$ ipython --no-banner

In [1]: import numpy as np

In [2]: np.set_printoptions(suppress=True, linewidth=160)

In [3]: rd = lambda a: np.round(a, 1) + 0

In [4]: W0 = np.loadtxt("x.csv", delimiter=",")

In [5]: W0
Out[5]: 
array([[-1., -2., -1.,  0., -2.,  0.,  0., -1.],
       [ 0.,  2.,  1.,  0.,  1.,  1.,  1.,  2.],
       [ 0.,  0.,  1.,  2.,  0., -2.,  1.,  1.],
       [ 0.,  0.,  0.,  1., -1.,  1.,  2.,  0.],
       [ 0.,  0.,  0.,  0.,  0.,  2.,  2.,  2.],
       [ 0.,  0.,  0.,  0.,  0., -1., -1.,  2.],
       [ 0.,  0.,  0.,  0.,  0.,  0., -1.,  1.],
       [ 0.,  0.,  0.,  0.,  0.,  0.,  0.,  2.]])

In [6]: w1 = np.array([[-4, 0, 9],
   ...:     [9, -1, 6],
   ...:     [-5, -9, 5],
   ...:     [9, 6, -4],
   ...:     [7, 1, 9],
   ...:     [-5, 6, 8],
   ...:     [8, -4, -4],
   ...:     [6, 3, -9]])

In [7]: c = np.array([1, 1, -1])

In [8]: hid = np.maximum(W0 @ w1 + c, 0)

In [9]: rd((hid > 0).mean(axis=0))
Out[9]: array([0.8, 0.8, 0.1])

In [10]: (hid > 0).astype(int)
Out[10]: 
array([[0, 1, 0],
       [1, 0, 1],
       [1, 0, 0],
       [1, 1, 0],
       [1, 1, 0],
       [1, 1, 0],
       [0, 1, 0],
       [1, 1, 0]])

In [11]: hid
Out[11]: 
array([[ 0.,  7.,  0.],
       [36.,  0., 11.],
       [38.,  0.,  0.],
       [14.,  4.,  0.],
       [19., 11.,  0.],
       [10.,  5.,  0.],
       [ 0.,  8.,  0.],
       [13.,  7.,  0.]])

In [12]: Z = np.array([[0, 3], [-3, -5], [3, 5]])

In [13]: hid @ Z
Out[13]: 
array([[-21., -35.],
       [ 33., 163.],
       [  0., 114.],
       [-12.,  22.],
       [-33.,   2.],
       [-15.,   5.],
       [-24., -40.],
       [-21.,   4.]])

In [14]: cov = W0.T @ W0

In [15]: rd(np.linalg.eigvalsh(cov)[::-1])
Out[15]: array([28.1, 16. , 11.4,  8.2,  0.7,  0.4,  0.2,  0. ])

In [16]: np.linalg.matrix_rank(cov)
Out[16]: np.int64(7)

In [17]: np.trace(cov), (W0 ** 2).sum()
Out[17]: (np.float64(65.0), np.float64(65.0))

In [18]: np.diag(cov)
Out[18]: array([ 1.,  8.,  3.,  5.,  6., 11., 12., 19.])

In [19]: Uu, sig, Vt = np.linalg.svd(W0)

In [20]: vecs = Vt[:(sig > 1e-8).sum()]

In [21]: rng = np.random.default_rng(93)

In [22]: x = W0[5] + 5 * W0[3] + rng.integers(2) * np.eye(8)[4]

In [23]: x
Out[23]: array([ 0.,  0.,  0.,  5., -4.,  4.,  9.,  2.])

In [24]: rd(np.linalg.norm(x - vecs.T @ vecs @ x))
Out[24]: np.float64(0.4)

In [25]: np.linalg.matrix_rank(np.vstack([W0, x]))
Out[25]: np.int64(8)

In [26]: rd(np.diag(vecs.T @ vecs))
Out[26]: array([0.9, 1. , 0.4, 0.9, 0.9, 1. , 1. , 1. ])

In [27]: ang = np.radians(72)

In [28]: Rm = np.eye(8)

In [29]: Rm[7, 7] = Rm[1, 1] = np.cos(ang)

In [30]: Rm[7, 1], Rm[1, 7] = -np.sin(ang), np.sin(ang)

In [31]: rd(Rm)
Out[31]: 
array([[ 1. ,  0. ,  0. ,  0. ,  0. ,  0. ,  0. ,  0. ],
       [ 0. ,  0.3,  0. ,  0. ,  0. ,  0. ,  0. ,  1. ],
       [ 0. ,  0. ,  1. ,  0. ,  0. ,  0. ,  0. ,  0. ],
       [ 0. ,  0. ,  0. ,  1. ,  0. ,  0. ,  0. ,  0. ],
       [ 0. ,  0. ,  0. ,  0. ,  1. ,  0. ,  0. ,  0. ],
       [ 0. ,  0. ,  0. ,  0. ,  0. ,  1. ,  0. ,  0. ],
       [ 0. ,  0. ,  0. ,  0. ,  0. ,  0. ,  1. ,  0. ],
       [ 0. , -1. ,  0. ,  0. ,  0. ,  0. ,  0. ,  0.3]])

In [32]: A2 = W0 @ Rm.T

In [33]: np.allclose(W0 @ W0.T, A2 @ A2.T)
Out[33]: True

In [34]: rd(A2)
Out[34]: 
array([[-1. , -1.6, -1. ,  0. , -2. ,  0. ,  0. ,  1.6],
       [ 0. ,  2.5,  1. ,  0. ,  1. ,  1. ,  1. , -1.3],
       [ 0. ,  1. ,  1. ,  2. ,  0. , -2. ,  1. ,  0.3],
       [ 0. ,  0. ,  0. ,  1. , -1. ,  1. ,  2. ,  0. ],
       [ 0. ,  1.9,  0. ,  0. ,  0. ,  2. ,  2. ,  0.6],
       [ 0. ,  1.9,  0. ,  0. ,  0. , -1. , -1. ,  0.6],
       [ 0. ,  1. ,  0. ,  0. ,  0. ,  0. , -1. ,  0.3],
       [ 0. ,  1.9,  0. ,  0. ,  0. ,  0. ,  0. ,  0.6]])

In [35]: np.allclose(np.linalg.norm(W0, axis=1), np.linalg.norm(A2, axis=1))
Out[35]: True

In [36]: rd(np.abs(A2 - W0).max(axis=0))
Out[36]: array([0. , 1.9, 0. , 0. , 0. , 0. , 0. , 3.3])

In [37]: np.linalg.matrix_rank(W0, rtol=0.1)
Out[37]: np.int64(6)

In [38]: np.linalg.cond(W0) > 100
Out[38]: np.True_

In [39]: z = rng.integers(0, 3, 5)

In [40]: K = (z[:, None] == z) * 3 + np.eye(5)

In [41]: K
Out[41]: 
array([[4., 0., 0., 0., 0.],
       [0., 4., 3., 0., 3.],
       [0., 3., 4., 0., 3.],
       [0., 0., 0., 4., 0.],
       [0., 3., 3., 0., 4.]])

In [42]: # symmetric

In [43]: rd(np.sort(np.linalg.eigvals(K).real))
Out[43]: array([ 1.,  1.,  4.,  4., 10.])

In [44]: (K != 0).astype(int)
Out[44]: 
array([[1, 0, 0, 0, 0],
       [0, 1, 1, 0, 1],
       [0, 1, 1, 0, 1],
       [0, 0, 0, 1, 0],
       [0, 1, 1, 0, 1]])

In [45]: (np.linalg.matrix_power((K != 0) + (K.T != 0) + np.eye(5), 5) > 0).astype(int)
Out[45]: 
array([[1, 0, 0, 0, 0],
       [0, 1, 1, 0, 1],
       [0, 1, 1, 0, 1],
       [0, 0, 0, 1, 0],
       [0, 1, 1, 0, 1]])

In [46]: X = np.load("w.npy")

In [47]: X
Out[47]: 
array([[ 0.1, -1.2,  0.5, -0.6, -0.6, -1.1],
       [-0.3, -3.1,  2. , -2.8, -2.4, -2.9],
       [-1.2, -4. ,  3. , -8.1, -5.6, -4.7],
       [ 0.7, -4.4,  2.3,  1.6, -0.5, -3.1],
       [ 0.3, -0.5,  0. ,  1.5,  0.6,  0.1],
       [ 1.6, -2.6,  0.6,  7.5,  3.6, -0.5],
       [ 1.5, -2.5,  0.4,  7.4,  3.5, -0.5],
       [-0.1, -2.4,  1.5, -0.7, -1.1, -1.9],
       [ 0.5, -1. ,  0.1,  3. ,  1.3, -0.5],
       [-0.8, -2. ,  1.9, -5.8, -4. , -2.8],
       [ 0.2, -4.1,  2.1,  0.1, -1.3, -3.2],
       [ 1.6, -2.7,  0.6,  7.4,  3.3, -0.6],
       [-0.1, -4.7,  2.8, -1.5, -2.5, -4.1],
       [-1.5, -3.4,  3. , -9.5, -6.6, -4.5],
       [ 0.3, -2.9,  1.7,  0.6, -0.5, -2.1],
       [-0.3, -5.5,  3.3, -3.5, -3.8, -4.9],
       [-1.2, -2.9,  2.5, -7.6, -5.3, -3.7],
       [ 0.2, -5.4,  3.1, -0.1, -1.6, -4.1],
       [ 1. , -2.6,  1.1,  4.1,  1.4, -1.1],
       [ 0.2, -6. ,  3.5, -2.1, -2.9, -5.1],
       [ 0.9, -2.7,  0.9,  4. ,  1.5, -1.5],
       [ 0.9, -1.3,  0.3,  4.5,  2. , -0.2],
       [-0.3, -3.2,  2. , -2.5, -2.6, -2.7],
       [ 0.1, -6.1,  3.5, -2.1, -3. , -5. ],
       [-0.2, -5.9,  3.4, -2. , -3. , -5. ],
       [-0.3, -5.4,  3.4, -3.6, -3.9, -5. ],
       [ 0.4, -1. ,  0.2,  3.2,  1.2, -0.3],
       [-0.8, -1.9,  1.8, -5.8, -4.1, -2.9],
       [ 1.3, -1.9,  0.4,  6.2,  2.9, -0.5],
       [-0.1, -4.4,  2.7, -3.1, -3.2, -4. ]])

In [48]: proj = X @ np.linalg.solve(X.T @ X, X.T)

In [49]: np.allclose(proj @ proj, proj)
Out[49]: True

In [50]: rd(np.linalg.eigvalsh(proj))
Out[50]: array([0., 0., 0., 0., 0., 0., 0., 0., 0., 0., 0., 0., 0., 0., 0., 0., 0., 0., 0., 0., 0., 0., 0., 0., 1., 1., 1., 1., 1., 1.])

In [51]: rd(np.trace(proj))
Out[51]: np.float64(6.0)
